% python3 -q
>>> import numpy as np
>>> np.set_printoptions(suppress=True, linewidth=160)
>>> M = np.array([[6, 3], [3, 6]])
>>> # symmetric
>>> U, sv, Vt = np.linalg.svd(M, full_matrices=False)
>>> print(np.round(np.abs(Vt[0]), 2))
[0.71 0.71]
>>> print(np.cumsum(sv ** 2) / np.sum(sv ** 2))
[0.9 1. ]
>>> print(sv.round(2))
[9. 3.]
>>> print(np.allclose(U * sv @ Vt, M))
True
>>> other = M / np.linalg.norm(M, axis=1, keepdims=True)
>>> cov = other @ other.T
>>> print(cov.round(2))
[[1.  0.8]
 [0.8 1. ]]
>>> print(np.round(np.linalg.norm(other, axis=1), 2))
[1. 1.]
>>> rng = np.random.default_rng(40863)
>>> idx = rng.permutation(2)
>>> other = M[:, idx] * rng.choice([-1, 1], 2)
>>> print(other)
[[3 6]
 [6 3]]
>>> U, _, Vt = np.linalg.svd(M.T @ other)
>>> print(np.round(U @ Vt, 2) + 0)
[[0. 1.]
 [1. 0.]]
>>> print(idx)
[1 0]
>>> ang = np.radians(25)
>>> Rm = np.eye(2)
>>> Rm[0, 0] = Rm[1, 1] = np.cos(ang)
>>> Rm[0, 1], Rm[1, 0] = -np.sin(ang), np.sin(ang)
>>> print(Rm.round(2))
[[ 0.91 -0.42]
 [ 0.42  0.91]]
>>> other = M @ Rm.T
>>> print(np.allclose(M @ M.T, other @ other.T))
True
>>> print(np.round(np.linalg.svd(M, compute_uv=False), 2), np.round(np.linalg.svd(other, compute_uv=False), 2))
[9. 3.] [9. 3.]
>>> print(other.round(2))
[[4.17 5.25]
 [0.18 6.71]]
>>> evals, vecs = np.linalg.eig(M)
>>> print(np.round(np.sort(np.linalg.eigvals(M.T)), 2))
[3. 9.]
>>> print(evals.round(2))
[9. 3.]
>>> print(np.round(M @ vecs[:, 0] - evals[0] * vecs[:, 0], 2) + 0)
[0. 0.]
>>> print(np.round(np.prod(evals), 2))
27.0
>>> F = np.load("test3.npy")
>>> print(F)
[[ 3.37 -1.39 -2.88  1.09]
 [ 0.64 -2.21 -1.39 -0.04]
 [-2.45  0.61 -0.99 -2.65]
 [ 4.03 -2.59 -2.65  3.17]
 [ 1.01  0.55  1.5   2.85]
 [ 2.31 -1.09 -0.99 -2.11]
 [ 0.59 -0.88 -1.39  1.43]
 [ 1.02 -3.96 -4.1  -1.33]
 [ 1.38 -3.34 -1.83 -0.25]
 [ 1.62 -0.44  1.23  2.51]
 [ 0.81 -1.78  1.32 -2.5 ]
 [-0.06  0.27  0.66 -0.82]
 [ 1.61 -2.54  0.82  3.51]
 [-2.55  1.36 -2.4  -0.77]
 [ 0.33 -0.69  2.11  2.34]
 [ 0.61  2.5   0.97  3.36]
 [-1.95 -1.53  4.95 -0.75]
 [-0.18 -1.09  2.01 -0.63]
 [-0.81  0.86  0.6   2.07]
 [-2.9  -1.45  2.3  -4.53]
 [-0.33 -1.16  0.92  0.46]
 [-0.23 -0.36  1.72 -0.24]
 [ 1.88 -1.91 -2.1  -0.81]
 [ 0.79 -0.7  -3.44  3.05]
 [-7.7   3.71  5.06 -5.6 ]
 [ 0.51  0.45 -0.72 -0.5 ]]
>>> cen = F - F.mean(axis=0)
>>> U, sv, Vt = np.linalg.svd(cen, full_matrices=False)
>>> print(sv.round(2))
[17.29 10.65  7.77  4.28]
>>> print(round(float((sv ** 2).sum() ** 2 / (sv ** 4).sum()), 2))
2.27
>>> other = np.c_[F[:, :3] @ np.array([[1, 2, 0], [0, 1, 1], [1, 0, 2]]), np.array([2, 2, 2, 2, -3, -3, 3, 1, -1, 2, 0, -1, 1, -3, -2, 3, 3, -2, -1, 2, 0, -2, 2, 2, 1, 0])]
>>> print(other.round(2))
[[  0.49   5.35  -7.15   2.  ]
 [ -0.75  -0.93  -4.99   2.  ]
 [ -3.44  -4.29  -1.37   2.  ]
 [  1.38   5.47  -7.89   2.  ]
 [  2.51   2.57   3.55  -3.  ]
 [  1.32   3.53  -3.07  -3.  ]
 [ -0.8    0.3   -3.66   3.  ]
 [ -3.08  -1.92 -12.16   1.  ]
 [ -0.45  -0.58  -7.    -1.  ]
 [  2.85   2.8    2.02   2.  ]
 [  2.13  -0.16   0.86   0.  ]
 [  0.6    0.15   1.59  -1.  ]
 [  2.43   0.68  -0.9    1.  ]
 [ -4.95  -3.74  -3.44  -3.  ]
 [  2.44  -0.03   3.53  -2.  ]
 [  1.58   3.72   4.44   3.  ]
 [  3.    -5.43   8.37   3.  ]
 [  1.83  -1.45   2.93  -2.  ]
 [ -0.21  -0.76   2.06  -1.  ]
 [ -0.6   -7.25   3.15   2.  ]
 [  0.59  -1.82   0.68   0.  ]
 [  1.49  -0.82   3.08  -2.  ]
 [ -0.22   1.85  -6.11   2.  ]
 [ -2.65   0.88  -7.58   2.  ]
 [ -2.64 -11.69  13.83   1.  ]
 [ -0.21   1.47  -0.99   0.  ]]
>>> print(np.round(np.linalg.lstsq(F, other[:, 0])[0], 2) + 0)
[1. 0. 1. 0.]
>>> print(np.linalg.matrix_rank(other))
4
>>> print(np.round(np.linalg.norm(np.linalg.qr(F)[0].T @ other, axis=0) ** 2 / ((other ** 2).sum(axis=0) + 1e-12), 2))
[1.   1.   1.   0.08]
>>> print(np.linalg.matrix_rank(np.c_[F, other]))
5
